$ python -q
>>> import numpy as np
>>> import numpy.linalg as la
>>> np.set_printoptions(precision=1, suppress=True, linewidth=140)
>>> def rnd(a):
...     return np.round(a, 1) + 0
... 
>>> mat = np.array([[2, 1, -2, 3, 3],
...     [2, -1, 1, -2, 3],
...     [-3, -1, 0, 3, 2],
...     [-3, 0, -2, 1, -1],
...     [3, 0, 3, 1, 3]])
>>> np.argsort(-la.norm(mat, axis=0).round(6), kind="stable")[:3]
array([0, 4, 3])
>>> round(np.log10(la.cond(mat)))
2
>>> la.cond(mat) > 100
np.False_
>>> x0 = np.array([-1, 0, 3, 0, 1])
>>> rhs = mat @ x0
>>> beta, lr = np.zeros(5), 1 / la.norm(mat, 2) ** 2
>>> for i in range(40):
...     beta -= lr * mat.T @ (mat @ beta - rhs)
...     if i % 10 == 0: print(i, round(la.norm(mat @ beta - rhs), 1))
... 
0 8.1
10 1.0
20 0.3
30 0.2
>>> rnd(la.cond(mat))
np.float64(44.6)
>>> rnd(beta)
array([-0.7, -0.9,  2.8,  0.3,  0.7])
>>> rnd(np.abs(la.eigvals(mat)).max())
np.float64(3.9)
>>> np.allclose(mat, mat.T)
False
>>> np.allclose(mat @ mat.T, mat.T @ mat)
False
>>> (mat - mat.T) / 2
array([[ 0. , -0.5,  0.5,  3. ,  0. ],
       [ 0.5,  0. ,  1. , -1. ,  1.5],
       [-0.5, -1. ,  0. ,  2.5, -0.5],
       [-3. ,  1. , -2.5,  0. , -1. ],
       [ 0. , -1.5,  0.5,  1. ,  0. ]])
>>> la.matrix_power(mat, 4)
array([[ 195,   38,   39,  266,  365],
       [  84,   18,   84,  236,  278],
       [-230,  -45,   -2, -246, -371],
       [ -58,   -7,  -35, -187, -227],
       [ -38,  -15,   50,  186,  179]])
>>> mat @ mat
array([[ 12,   3,   0,   4,  11],
       [ 14,   2,   8,  12,  16],
       [-11,  -2,   5,  -2,  -9],
       [ -6,  -1,   1, -15, -17],
       [  3,   0,   1,  22,  23]])
>>> A2 = np.array([[-1, 2], [-2, 0], [1, 0], [3, 3], [3, -1]])
>>> np.einsum("ij->j", mat)
array([ 1, -1,  0,  6, 10])
>>> la.matrix_rank(mat @ A2)
np.int64(2)
>>> la.matrix_rank(np.vstack([mat, A2.T]))
np.int64(5)
>>> mat @ A2
array([[12, 10],
       [ 4, -5],
       [20,  1],
       [ 1, -2],
       [12,  6]])
>>> A2 @ mat
Traceback (most recent call last):
  File "<python-input-25>", line 1, in <module>
    A2 @ mat
    ~~~^~~~~
ValueError: matmul: Input operand 1 has a mismatch in its core dimension 0, with gufunc signature (n?,k),(k,m?)->(n?,m?) (size 5 is different from 2)
>>> W0 = np.load("arr.npy")
>>> W0
array([[5.1, 1. ],
       [1. , 4.9]])
>>> ev, evecs = la.eigh(W0)
>>> rnd(la.svd(W0, compute_uv=False))
array([6., 4.])
>>> rnd(evecs.T @ evecs)
array([[1., 0.],
       [0., 1.]])
>>> rnd(la.eigvalsh(W0 @ W0))
array([16. , 36.1])
>>> rnd(evecs @ np.diag(ev) @ evecs.T)
array([[5.1, 1. ],
       [1. , 4.9]])
>>> ev, evecs = la.eig(W0)
>>> W0 @ evecs[:, 0] - ev[0] * evecs[:, 0]
array([0., 0.])
>>> rnd(np.prod(ev))
np.float64(24.0)
>>> rnd(ev)
array([6., 4.])
>>> rnd(la.matrix_power(W0, 3))
array([[147.8,  76. ],
       [ 76. , 132.5]])
>>> assert W0 == W0.T
Traceback (most recent call last):
  File "<python-input-38>", line 1, in <module>
    assert W0 == W0.T
           ^^^^^^^^^^
ValueError: The truth value of an array with more than one element is ambiguous. Use a.any() or a.all()
>>> (W0 - W0.T) / 2
array([[0., 0.],
       [0., 0.]])
>>> rnd(la.det(W0))
np.float64(24.0)
>>> basis = np.array([[0, 2, 1, 2, 1],
...     [-2, 1, 0, -1, -1],
...     [0, -2, 2, -2, -2],
...     [-2, 1, 2, 0, 0]])
>>> rng = np.random.default_rng(7076)
>>> A = rng.normal(size=(26, 4)) @ basis + np.array([1, 2, 2, -1, -2])
>>> rnd(A)
array([[ 0.6,  3.2,  6.7,  1. , -1.1],
       [ 4.6,  1.3,  1.9,  1.8,  0.5],
       [-1.3,  7.1,  3.7,  3.3,  1.4],
       [ 3.5, -3.8, -1.9, -4.8, -3.2],
       [ 1.2,  4.5,  3.2,  2. , -0.2],
       [ 3. ,  1.5,  0.3,  0.4, -0.2],
       [-1. ,  6.2,  3.4,  1.5, -0.8],
       [ 2.5, -3.2, -0.1, -4.7, -3.5],
       [ 4.5,  1.6, -3.8,  0.7,  0.3],
       [ 1.9,  2.8,  3.2,  1. , -0.7],
       [-2. ,  2.8,  4.9, -2.7, -4.1],
       [ 4. ,  2.9, -3.7,  0.6, -0.9],
       [ 1.3, -0.4,  3.5, -2.4, -2.7],
       [ 3.2,  1.4, -3.6, -1.2, -1.7],
       [ 0.8,  4.1,  2.4,  1.5,  0. ],
       [ 5.2,  1.7,  0.2,  2.2,  0.8],
       [-4.5, 11.3,  0.9,  3.6,  1.3],
       [ 1.8,  1.7,  4.4,  0.3, -1.1],
       [-1.3,  0.4,  4.2, -5.1, -6. ],
       [-2.6,  2.2,  2.4, -4.5, -5.1],
       [-1.2,  4.1,  5.9, -0.2, -2.3],
       [ 0.4,  1.2,  6.4, -2.3, -4.3],
       [-0.9,  1.1,  6.7, -2.9, -4.2],
       [ 2.9,  0.7, -2.4, -1.5, -1.7],
       [ 3.7,  1.7,  0.6, -0.3, -2.3],
       [ 2.6,  4.2,  0.8,  2.5,  0.8]])
>>> lab = A[:, 0] > np.median(A[:, 0])
>>> u = A[lab].mean(axis=0) - A[~lab].mean(axis=0)
>>> rnd(u)
array([ 4.1, -2.6, -4.5,  0.3,  1.2])
>>> rnd((((A - A.mean(axis=0)) @ u > 0) == lab).mean())
np.float64(0.9)
>>> lab.astype(int)
array([0, 1, 0, 1, 0, 1, 0, 1, 1, 1, 0, 1, 0, 1, 0, 1, 0, 1, 0, 0, 0, 0, 0, 1, 1, 1])
>>> W = np.array([[1, 0, -3], [-3, 1, 3], [2, 1, -3], [-3, -1, 2], [0, 3, -3]])
>>> beta = np.array([1, -1, 0])
>>> act = np.maximum(A @ W + beta, 0)
>>> la.matrix_rank(act)
np.int64(3)
>>> rnd((act > 0).mean(axis=0))
array([0.5, 0.5, 0.5])
>>> (act > 0).astype(int)
array([[1, 1, 0],
       [1, 1, 0],
       [0, 1, 1],
       [1, 0, 0],
       [0, 1, 1],
       [0, 0, 0],
       [0, 1, 1],
       [1, 0, 0],
       [0, 0, 1],
       [0, 1, 0],
       [1, 0, 1],
       [0, 0, 1],
       [1, 0, 0],
       [0, 0, 1],
       [0, 1, 1],
       [0, 1, 0],
       [0, 1, 1],
       [1, 1, 0],
       [1, 0, 1],
       [1, 0, 1],
       [1, 1, 1],
       [1, 0, 0],
       [1, 0, 0],
       [1, 0, 1],
       [1, 0, 0],
       [0, 1, 1]])
>>> basis = np.array([[1, 0, 2], [0, 3, 0], [1, 3, 0]])
>>> W @ basis
array([[-2, -9,  2],
       [ 0, 12, -6],
       [-1, -6,  4],
       [-1,  3, -6],
       [-3,  0,  0]])
>>> O, r_ = la.qr(A)
>>> rnd(O @ r_)
array([[ 0.6,  3.2,  6.7,  1. , -1.1],
       [ 4.6,  1.3,  1.9,  1.8,  0.5],
       [-1.3,  7.1,  3.7,  3.3,  1.4],
       [ 3.5, -3.8, -1.9, -4.8, -3.2],
       [ 1.2,  4.5,  3.2,  2. , -0.2],
       [ 3. ,  1.5,  0.3,  0.4, -0.2],
       [-1. ,  6.2,  3.4,  1.5, -0.8],
       [ 2.5, -3.2, -0.1, -4.7, -3.5],
       [ 4.5,  1.6, -3.8,  0.7,  0.3],
       [ 1.9,  2.8,  3.2,  1. , -0.7],
       [-2. ,  2.8,  4.9, -2.7, -4.1],
       [ 4. ,  2.9, -3.7,  0.6, -0.9],
       [ 1.3, -0.4,  3.5, -2.4, -2.7],
       [ 3.2,  1.4, -3.6, -1.2, -1.7],
       [ 0.8,  4.1,  2.4,  1.5,  0. ],
       [ 5.2,  1.7,  0.2,  2.2,  0.8],
       [-4.5, 11.3,  0.9,  3.6,  1.3],
       [ 1.8,  1.7,  4.4,  0.3, -1.1],
       [-1.3,  0.4,  4.2, -5.1, -6. ],
       [-2.6,  2.2,  2.4, -4.5, -5.1],
       [-1.2,  4.1,  5.9, -0.2, -2.3],
       [ 0.4,  1.2,  6.4, -2.3, -4.3],
       [-0.9,  1.1,  6.7, -2.9, -4.2],
       [ 2.9,  0.7, -2.4, -1.5, -1.7],
       [ 3.7,  1.7,  0.6, -0.3, -2.3],
       [ 2.6,  4.2,  0.8,  2.5,  0.8]])
>>> np.allclose(r_.T @ r_, A.T @ A)
True
